In [1]: import numpy as np

In [2]: import numpy.linalg as la

In [3]: np.set_printoptions(precision=3, suppress=True, linewidth=160)

In [4]: rd = lambda a: np.round(a, 3) + 0

In [5]: rng = np.random.default_rng(719519)

In [6]: labels = rng.integers(0, 3, 6)

In [7]: m1 = np.triu((labels[:, None] == labels) & (rng.random((6, 6)) < 0.8), 1).astype(int)

In [8]: m1 += m1.T

In [9]: m1
Out[9]: 
array([[0, 1, 0, 1, 0, 0],
       [1, 0, 0, 1, 0, 1],
       [0, 0, 0, 0, 0, 0],
       [1, 1, 0, 0, 0, 0],
       [0, 0, 0, 0, 0, 0],
       [0, 1, 0, 0, 0, 0]])

In [10]: evals, V = la.eigh(m1)

In [11]: np.abs(V[:, -1]).round(6).argmax()
Out[11]: np.int64(1)

In [12]: rd(la.eigvalsh(m1 @ m1))
Out[12]: array([0.   , 0.   , 0.097, 1.   , 2.194, 4.709])

In [13]: rd(la.eigvalsh(m1 + -3 * np.eye(6)))
Out[13]: array([-4.481, -4.   , -3.   , -3.   , -2.689, -0.83 ])

In [14]: rd(V.T @ m1 @ V)
Out[14]: 
array([[-1.481,  0.   ,  0.   ,  0.   ,  0.   ,  0.   ],
       [ 0.   , -1.   ,  0.   ,  0.   ,  0.   ,  0.   ],
       [ 0.   ,  0.   ,  0.   ,  0.   ,  0.   ,  0.   ],
       [ 0.   ,  0.   ,  0.   ,  0.   ,  0.   ,  0.   ],
       [ 0.   ,  0.   ,  0.   ,  0.   ,  0.311,  0.   ],
       [ 0.   ,  0.   ,  0.   ,  0.   ,  0.   ,  2.17 ]])

In [15]: rd(la.svd(m1, compute_uv=False))
Out[15]: array([2.17 , 1.481, 1.   , 0.311, 0.   , 0.   ])

In [16]: (evals > 1e-8).sum(), (evals < -1e-8).sum()
Out[16]: (np.int64(2), np.int64(2))

In [17]: rd(evals.sum()), np.trace(m1)
Out[17]: (np.float64(0.0), np.int64(0))

In [18]: np.unique(evals.round(6) + 0, return_counts=True)[1]
Out[18]: array([1, 1, 2, 1, 1])

In [19]: F = np.load("data.npy")

In [20]: F
Out[20]: 
array([[ 2., -3.,  0.,  0.,  0.,  0.,  0.,  0.,  0.,  0.,  0.],
       [-3.,  1., -3.,  0.,  0.,  0.,  0.,  0.,  0.,  0.,  0.],
       [ 0., -3.,  2., -3.,  0.,  0.,  0.,  0.,  0.,  0.,  0.],
       [ 0.,  0., -3.,  2., -3.,  0.,  0.,  0.,  0.,  0.,  0.],
       [ 0.,  0.,  0., -3.,  3., -3.,  0.,  0.,  0.,  0.,  0.],
       [ 0.,  0.,  0.,  0., -3.,  1., -3.,  0.,  0.,  0.,  0.],
       [ 0.,  0.,  0.,  0.,  0., -3.,  0., -3.,  0.,  0.,  0.],
       [ 0.,  0.,  0.,  0.,  0.,  0., -3.,  3., -3.,  0.,  0.],
       [ 0.,  0.,  0.,  0.,  0.,  0.,  0., -3.,  1., -3.,  0.],
       [ 0.,  0.,  0.,  0.,  0.,  0.,  0.,  0., -3.,  1., -3.],
       [ 0.,  0.,  0.,  0.,  0.,  0.,  0.,  0.,  0., -3.,  2.]])

In [21]: [round(float(la.det(F[:i, :i])), 2) + 0 for i in range(1, 12)]
Out[21]: 
[2.0,
 -7.0,
 -32.0,
 -1.0,
 285.0,
 294.0,
 -2565.0,
 -10341.0,
 12744.0,
 105813.0,
 96930.0]

In [22]: O, V = la.qr(F[:, :6])[0], la.qr(F[:, 6:])[0]

In [23]: sv = la.svd(O.T @ V, compute_uv=False)

In [24]: rd(np.degrees(np.arccos(sv.clip(0, 1))))
Out[24]: array([10.821, 42.095, 90.   , 90.   , 90.   ])

In [25]: rd(la.norm(O @ O.T - V @ V.T, 2))
Out[25]: np.float64(1.0)

In [26]: out = la.inv(F)

In [27]: rd(la.det(F) * la.det(out))
Out[27]: np.float64(1.0)

In [28]: np.allclose(out, F.T)
Out[28]: False

In [29]: rd(la.slogdet(F)[0])
Out[29]: np.float64(1.0)

In [30]: evals, V = la.eigh(F)

In [31]: x = np.array([2, 2, 0, 2, 0, 2, 1, 0, 2, 2, 0])

In [32]: rd(la.eigvalsh(F[1:, 1:]))
Out[32]: array([-4.398, -3.362, -2.674, -0.632,  0.654,  2.228,  4.457,  5.274,  6.858,  7.596])

In [33]: x = np.array([2, 3, 2, 3, -2, -1, 1, 3, 3, 2, -2])

In [34]: y = F @ x

In [35]: y
Out[35]: array([ -5.,  -9., -14.,   6., -12.,   2.,  -6.,  -3., -12.,  -1., -10.])

In [36]: rd(la.solve(F, F[:, 5]))
Out[36]: array([0., 0., 0., 0., 0., 1., 0., 0., 0., 0., 0.])

In [37]: rd(la.solve(F, y))
Out[37]: array([ 2.,  3.,  2.,  3., -2., -1.,  1.,  3.,  3.,  2., -2.])

In [38]: M = np.array([[0.0, 0.0, 0.0, -1.0, -1.0, 0.0, 0.0, -1.0],
    ...:     [0.0, 0.0, -1.0, 0.0, 0.0, -1.0, -1.0, 0.0],
    ...:     [0.0, -1.0, 0.0, 0.0, 0.0, -1.0, -1.0, 0.0],
    ...:     [-1.0, 0.0, 0.0, 0.0, -1.0, 0.0, 0.0, -1.0],
    ...:     [-1.0, 0.0, 0.0, -1.0, 0.0, 0.0, 0.0, -1.0],
    ...:     [0.0, -1.0, -1.0, 0.0, 0.0, 0.0, -1.0, 0.0],
    ...:     [0.0, -1.0, -1.0, 0.0, 0.0, -1.0, 0.0, 0.0],
    ...:     [-1.0, 0.0, 0.0, -1.0, -1.0, 0.0, 0.0, 0.0]])

In [39]: [round(float(la.det(M[:i, :i])), 2) + 0 for i in range(1, 9)]
Out[39]: [0.0, 0.0, 0.0, 1.0, 2.0, 4.0, 6.0, 9.0]

In [40]: np.all(la.eigvalsh(M) > 0)
Out[40]: np.False_

In [41]: rd(la.eigvalsh(M).min())
Out[41]: np.float64(-3.0)

In [42]: O, V = la.qr(M[:, :7])[0], la.qr(M[:, 7:])[0]

In [43]: sv = la.svd(O.T @ V, compute_uv=False)

In [44]: rd(np.degrees(np.arccos(sv.clip(0, 1))))
Out[44]: array([40.893])

In [45]: evals, V = la.eigh(M)

In [46]: x = np.array([-3, -2, 0, 3, -2, 0, -2, 0])

In [47]: np.abs(M).sum(axis=1).max(), rd(np.abs(evals).max())
Out[47]: (np.float64(3.0), np.float64(3.0))

In [48]: rd(V * np.maximum(evals, 0) @ V.T)
Out[48]: 
array([[ 0.75,  0.  ,  0.  , -0.25, -0.25,  0.  ,  0.  , -0.25],
       [ 0.  ,  0.75, -0.25,  0.  ,  0.  , -0.25, -0.25,  0.  ],
       [ 0.  , -0.25,  0.75,  0.  ,  0.  , -0.25, -0.25,  0.  ],
       [-0.25,  0.  ,  0.  ,  0.75, -0.25,  0.  ,  0.  , -0.25],
       [-0.25,  0.  ,  0.  , -0.25,  0.75,  0.  ,  0.  , -0.25],
       [ 0.  , -0.25, -0.25,  0.  ,  0.  ,  0.75, -0.25,  0.  ],
       [ 0.  , -0.25, -0.25,  0.  ,  0.  , -0.25,  0.75,  0.  ],
       [-0.25,  0.  ,  0.  , -0.25, -0.25,  0.  ,  0.  ,  0.75]])

In [49]: E = np.load("w.npy")

In [50]: E
Out[50]: 
array([[  1.2,   4. ,   0. ,   0. ,  -1.3,   0.4,   0.4,  -0.4,  -0.7],
       [  0.6,  14. ,  -1.9,  -0.3,   0.3,   0.6,   0.1,  -0.6,  -0.1],
       [ -0.4, -10. ,   1.2,  -0.1,   0.7,   1.3,   0. ,   1.5,  -1.1],
       [  0.8,  24. ,  -0.2,   0.5,   1.2,  -1.1,  -0.1,   1.1,  -1.1]])

In [51]: ang = np.radians(72)

In [52]: Rm = np.eye(9)

In [53]: Rm[4, 4] = Rm[0, 0] = np.cos(ang)

In [54]: Rm[4, 0], Rm[0, 4] = -np.sin(ang), np.sin(ang)

In [55]: rd(Rm)
Out[55]: 
array([[ 0.309,  0.   ,  0.   ,  0.   ,  0.951,  0.   ,  0.   ,  0.   ,  0.   ],
       [ 0.   ,  1.   ,  0.   ,  0.   ,  0.   ,  0.   ,  0.   ,  0.   ,  0.   ],
       [ 0.   ,  0.   ,  1.   ,  0.   ,  0.   ,  0.   ,  0.   ,  0.   ,  0.   ],
       [ 0.   ,  0.   ,  0.   ,  1.   ,  0.   ,  0.   ,  0.   ,  0.   ,  0.   ],
       [-0.951,  0.   ,  0.   ,  0.   ,  0.309,  0.   ,  0.   ,  0.   ,  0.   ],
       [ 0.   ,  0.   ,  0.   ,  0.   ,  0.   ,  1.   ,  0.   ,  0.   ,  0.   ],
       [ 0.   ,  0.   ,  0.   ,  0.   ,  0.   ,  0.   ,  1.   ,  0.   ,  0.   ],
       [ 0.   ,  0.   ,  0.   ,  0.   ,  0.   ,  0.   ,  0.   ,  1.   ,  0.   ],
       [ 0.   ,  0.   ,  0.   ,  0.   ,  0.   ,  0.   ,  0.   ,  0.   ,  1.   ]])

In [56]: out = E @ Rm.T

In [57]: rd(np.abs(out - E).max(axis=0))
Out[57]: array([2.066, 0.   , 0.   , 0.   , 1.59 , 0.   , 0.   , 0.   , 0.   ])

In [58]: rd(out)
Out[58]: 
array([[ -0.866,   4.   ,   0.   ,   0.   ,  -1.543,   0.4  ,   0.4  ,  -0.4  ,  -0.7  ],
       [  0.471,  14.   ,  -1.9  ,  -0.3  ,  -0.478,   0.6  ,   0.1  ,  -0.6  ,  -0.1  ],
       [  0.542, -10.   ,   1.2  ,  -0.1  ,   0.597,   1.3  ,   0.   ,   1.5  ,  -1.1  ],
       [  1.388,  24.   ,  -0.2  ,   0.5  ,  -0.39 ,  -1.1  ,  -0.1  ,   1.1  ,  -1.1  ]])

In [59]: rd(la.svd(E, compute_uv=False)), rd(la.svd(out, compute_uv=False))
Out[59]: 
(array([29.893,  3.088,  2.033,  1.728]),
 array([29.893,  3.088,  2.033,  1.728]))

In [60]: rd(E - E[0])
Out[60]: 
array([[  0. ,   0. ,   0. ,   0. ,   0. ,   0. ,   0. ,   0. ,   0. ],
       [ -0.6,  10. ,  -1.9,  -0.3,   1.6,   0.2,  -0.3,  -0.2,   0.6],
       [ -1.6, -14. ,   1.2,  -0.1,   2. ,   0.9,  -0.4,   1.9,  -0.4],
       [ -0.4,  20. ,  -0.2,   0.5,   2.5,  -1.5,  -0.5,   1.5,  -0.4]])

In [61]: np.unravel_index(np.abs(E).argmax(), E.shape)
Out[61]: (np.int64(3), np.int64(1))

In [62]: rd(E.sum(axis=0))
Out[62]: array([ 2.2, 32. , -0.9,  0.1,  0.9,  1.2,  0.4,  1.6, -3. ])

In [63]: E.shape
Out[63]: (4, 9)

In [64]: rd(np.diff(E, axis=0))
Out[64]: 
array([[ -0.6,  10. ,  -1.9,  -0.3,   1.6,   0.2,  -0.3,  -0.2,   0.6],
       [ -1. , -24. ,   3.1,   0.2,   0.4,   0.7,  -0.1,   2.1,  -1. ],
       [  1.2,  34. ,  -1.4,   0.6,   0.5,  -2.4,  -0.1,  -0.4,   0. ]])

In [65]: np.abs(E).max()
Out[65]: np.float64(24.0)

In [66]: la.rank(E)
AttributeError: module 'numpy.linalg' has no attribute 'rank'


In [67]: out = E / la.norm(E, axis=1)
ValueError: operands could not be broadcast together with shapes (4,9) (4,) 


In [68]: out = E / la.norm(E, axis=1, keepdims=True)

In [69]: gram = out @ out.T

In [70]: np.argwhere(np.triu(np.abs(gram) > 0.95, 1))
Out[70]: 
array([[1, 2],
       [1, 3],
       [2, 3]])

In [71]: rd(gram)
Out[71]: 
array([[ 1.   ,  0.896, -0.877,  0.881],
       [ 0.896,  1.   , -0.969,  0.982],
       [-0.877, -0.969,  1.   , -0.954],
       [ 0.881,  0.982, -0.954,  1.   ]])

In [72]: rd(la.norm(out, axis=1))
Out[72]: array([1., 1., 1., 1.])

In [73]: (gram - 2 * np.eye(4)).round(6).argmax(axis=1)
Out[73]: array([1, 3, 0, 1])

In [74]: rd(gram[0])
Out[74]: array([ 1.   ,  0.896, -0.877,  0.881])

In [75]: W0 = np.load("test12.npy")

In [76]: W0
Out[76]: 
array([[-1.6, -1.5, -2. ,  1.3, -0.4,  0.9, -1.8, -1.7,  1.2],
       [ 0.5, -0.1,  1.5, -1.2,  0.5, -0.2, -0.4,  0.2,  0.3],
       [-0.7, -0.3, -0.3,  1.3,  0. , -1.2, -1.2,  0.6, -0.4],
       [-1.1,  0.3,  0.4,  0. ,  0.7,  1.6, -0.6,  0.7, -0.1]])

In [77]: ang = np.radians(180)

In [78]: Rm = np.eye(9)

In [79]: Rm[4, 4] = Rm[1, 1] = np.cos(ang)

In [80]: Rm[4, 1], Rm[1, 4] = -np.sin(ang), np.sin(ang)

In [81]: rd(Rm)
Out[81]: 
array([[ 1.,  0.,  0.,  0.,  0.,  0.,  0.,  0.,  0.],
       [ 0., -1.,  0.,  0.,  0.,  0.,  0.,  0.,  0.],
       [ 0.,  0.,  1.,  0.,  0.,  0.,  0.,  0.,  0.],
       [ 0.,  0.,  0.,  1.,  0.,  0.,  0.,  0.,  0.],
       [ 0.,  0.,  0.,  0., -1.,  0.,  0.,  0.,  0.],
       [ 0.,  0.,  0.,  0.,  0.,  1.,  0.,  0.,  0.],
       [ 0.,  0.,  0.,  0.,  0.,  0.,  1.,  0.,  0.],
       [ 0.,  0.,  0.,  0.,  0.,  0.,  0.,  1.,  0.],
       [ 0.,  0.,  0.,  0.,  0.,  0.,  0.,  0.,  1.]])

In [82]: out = W0 @ Rm.T

In [83]: rd(out)
Out[83]: 
array([[-1.6,  1.5, -2. ,  1.3,  0.4,  0.9, -1.8, -1.7,  1.2],
       [ 0.5,  0.1,  1.5, -1.2, -0.5, -0.2, -0.4,  0.2,  0.3],
       [-0.7,  0.3, -0.3,  1.3,  0. , -1.2, -1.2,  0.6, -0.4],
       [-1.1, -0.3,  0.4,  0. , -0.7,  1.6, -0.6,  0.7, -0.1]])

In [84]: np.abs(out - W0).max(axis=0)
Out[84]: array([0. , 3. , 0. , 0. , 1.4, 0. , 0. , 0. , 0. ])

In [85]: W0.shape
Out[85]: (4, 9)

In [86]: rd(W0.sum(axis=1))
Out[86]: array([-5.6,  1.1, -2.2,  1.9])

In [87]: rd(W0 - W0[0])
Out[87]: 
array([[ 0. ,  0. ,  0. ,  0. ,  0. ,  0. ,  0. ,  0. ,  0. ],
       [ 2.1,  1.4,  3.5, -2.5,  0.9, -1.1,  1.4,  1.9, -0.9],
       [ 0.9,  1.2,  1.7,  0. ,  0.4, -2.1,  0.6,  2.3, -1.6],
       [ 0.5,  1.8,  2.4, -1.3,  1.1,  0.7,  1.2,  2.4, -1.3]])

In [88]: np.unravel_index(np.abs(W0).argmax(), W0.shape)
Out[88]: (np.int64(0), np.int64(2))

In [89]: np.zeros(4, 9)
TypeError: Cannot interpret '9' as a data type


In [90]: out = W0 / la.norm(W0, axis=1, keepdims=True)

In [91]: gram = out @ out.T

In [92]: rd(la.norm(out, axis=1))
Out[92]: array([1., 1., 1., 1.])

In [93]: (np.abs(gram) > 0.9).astype(int)
Out[93]: 
array([[1, 0, 0, 0],
       [0, 1, 0, 0],
       [0, 0, 1, 0],
       [0, 0, 0, 1]])

In [94]: x = np.array([6, -9, -3, 5, 6, -3, 2, 7, 8])

In [95]: W0 @ np.eye(9)[8]
Out[95]: array([ 1.2,  0.3, -0.4, -0.1])

In [96]: rd(W0 @ np.ones(9))
Out[96]: array([-5.6,  1.1, -2.2,  1.9])

In [97]: (W0 @ x).argmax()
Out[97]: np.int64(2)

In [98]: rd(W0 * x)
Out[98]: 
array([[ -9.6,  13.5,   6. ,   6.5,  -2.4,  -2.7,  -3.6, -11.9,   9.6],
       [  3. ,   0.9,  -4.5,  -6. ,   3. ,   0.6,  -0.8,   1.4,   2.4],
       [ -4.2,   2.7,   0.9,   6.5,   0. ,   3.6,  -2.4,   4.2,  -3.2],
       [ -6.6,  -2.7,  -1.2,   0. ,   4.2,  -4.8,  -1.2,   4.9,  -0.8]])

In [99]: rd(W0 @ (2 * x))
Out[99]: array([ 10.8,   0. ,  16.2, -16.4])

In [100]: arr = np.load("m.npy")

In [101]: arr
Out[101]: 
array([[-0.002, -0.05 , -2.018, -3.28 ,  0.777, -1.143,  0.529],
       [ 0.034,  0.301,  0.631,  3.105, -0.222, -0.703, -0.071],
       [-0.047, -0.039, -2.425, -3.329,  0.848, -0.79 , -0.093],
       [ 0.001,  0.346,  6.909,  2.285, -0.524,  0.737, -0.114],
       [ 0.121, -0.005, -0.702, -1.889, -0.062, -1.548, -0.054],
       [ 0.04 ,  0.039, -1.953,  2.137,  1.014, -2.012, -0.565],
       [ 0.1  ,  0.177, -1.983,  0.376, -0.399,  0.833,  0.449],
       [-0.035,  0.068, -4.233, -1.293, -0.28 , -0.672, -0.017],
       [ 0.037,  0.008, -7.988, -0.911,  0.963,  1.142, -0.087],
       [ 0.187,  0.206, -9.343,  3.448, -1.07 ,  0.154, -0.459],
       [ 0.035, -0.07 , -8.849, -0.724, -0.66 , -0.308, -0.183],
       [-0.057,  0.026,  6.19 , -0.133, -0.345,  0.123,  0.287],
       [-0.097, -0.402, -3.677, -3.081, -0.075, -0.806,  0.52 ]])

In [102]: P = arr @ la.solve(arr.T @ arr, arr.T)

In [103]: np.trace(P)
Out[103]: np.float64(7.0)

In [104]: la.matrix_rank(np.eye(13) - P)
Out[104]: np.int64(6)

In [105]: X = np.load("run5.npy")

In [106]: rd(X)
Out[106]: 
array([[-7.134,  1.436,  1.732,  6.199, -2.37 ],
       [ 1.978, -7.135,  1.653, -5.239,  3.873],
       [ 3.46 ,  7.989, -3.59 ,  1.532, -2.996],
       [ 4.542, -5.265,  0.275, -6.221,  3.586],
       [ 1.8  , -7.226,  1.736, -5.151,  3.874],
       [-6.191, -6.455,  3.942,  1.355,  1.619],
       [-5.158, -7.289,  3.889,  0.13 ,  2.262],
       [ 1.185, -7.505,  2.013, -4.827,  3.863],
       [ 2.026, -7.109,  1.63 , -5.263,  3.872],
       [-7.468,  0.481,  2.137,  5.955, -1.993],
       [-6.621,  2.521,  1.231,  6.375, -2.767],
       [ 3.526, -6.145,  0.864, -5.905,  3.766],
       [ 7.83 ,  1.572, -2.898, -5.159,  1.099],
       [-7.519,  0.299,  2.21 ,  5.899, -1.918],
       [ 0.188, -7.852,  2.428, -4.247,  3.793],
       [ 7.712,  0.562, -2.542, -5.597,  1.553],
       [-7.792, -1.119,  2.743,  5.367, -1.306],
       [ 7.829,  2.496, -3.19 , -4.676,  0.657],
       [-7.146,  1.405,  1.746,  6.193, -2.359],
       [ 4.317, -5.479,  0.411, -6.161,  3.635],
       [ 3.856,  7.881, -3.677,  1.173, -2.851],
       [-7.648, -3.734,  3.526,  3.89 , -0.024],
       [-1.705,  7.272, -1.78 ,  5.103, -3.874],
       [-7.499, -4.257,  3.646,  3.504,  0.261],
       [ 6.145,  6.503, -3.942, -1.296, -1.653],
       [-7.635, -0.171,  2.395,  5.742, -1.722],
       [-7.834, -2.402,  3.162,  4.729, -0.704]])

In [107]: np.allclose(X[:-1].T @ la.lstsq(X[:-1].T, X[-1])[0], X[-1])
Out[107]: True

In [108]: np.unique(X.round(6), axis=0).shape
Out[108]: (27, 5)

In [109]: rd(X @ la.pinv(X) @ X)
Out[109]: 
array([[-7.134,  1.436,  1.732,  6.199, -2.37 ],
       [ 1.978, -7.135,  1.653, -5.239,  3.873],
       [ 3.46 ,  7.989, -3.59 ,  1.532, -2.996],
       [ 4.542, -5.265,  0.275, -6.221,  3.586],
       [ 1.8  , -7.226,  1.736, -5.151,  3.874],
       [-6.191, -6.455,  3.942,  1.355,  1.619],
       [-5.158, -7.289,  3.889,  0.13 ,  2.262],
       [ 1.185, -7.505,  2.013, -4.827,  3.863],
       [ 2.026, -7.109,  1.63 , -5.263,  3.872],
       [-7.468,  0.481,  2.137,  5.955, -1.993],
       [-6.621,  2.521,  1.231,  6.375, -2.767],
       [ 3.526, -6.145,  0.864, -5.905,  3.766],
       [ 7.83 ,  1.572, -2.898, -5.159,  1.099],
       [-7.519,  0.299,  2.21 ,  5.899, -1.918],
       [ 0.188, -7.852,  2.428, -4.247,  3.793],
       [ 7.712,  0.562, -2.542, -5.597,  1.553],
       [-7.792, -1.119,  2.743,  5.367, -1.306],
       [ 7.829,  2.496, -3.19 , -4.676,  0.657],
       [-7.146,  1.405,  1.746,  6.193, -2.359],
       [ 4.317, -5.479,  0.411, -6.161,  3.635],
       [ 3.856,  7.881, -3.677,  1.173, -2.851],
       [-7.648, -3.734,  3.526,  3.89 , -0.024],
       [-1.705,  7.272, -1.78 ,  5.103, -3.874],
       [-7.499, -4.257,  3.646,  3.504,  0.261],
       [ 6.145,  6.503, -3.942, -1.296, -1.653],
       [-7.635, -0.171,  2.395,  5.742, -1.722],
       [-7.834, -2.402,  3.162,  4.729, -0.704]])

In [110]: np.abs(np.diag(la.qr(X)[1])) > 1e-9
Out[110]: array([ True,  True, False, False, False])

In [111]: rd(np.trace(la.pinv(X) @ X))
Out[111]: np.float64(2.0)
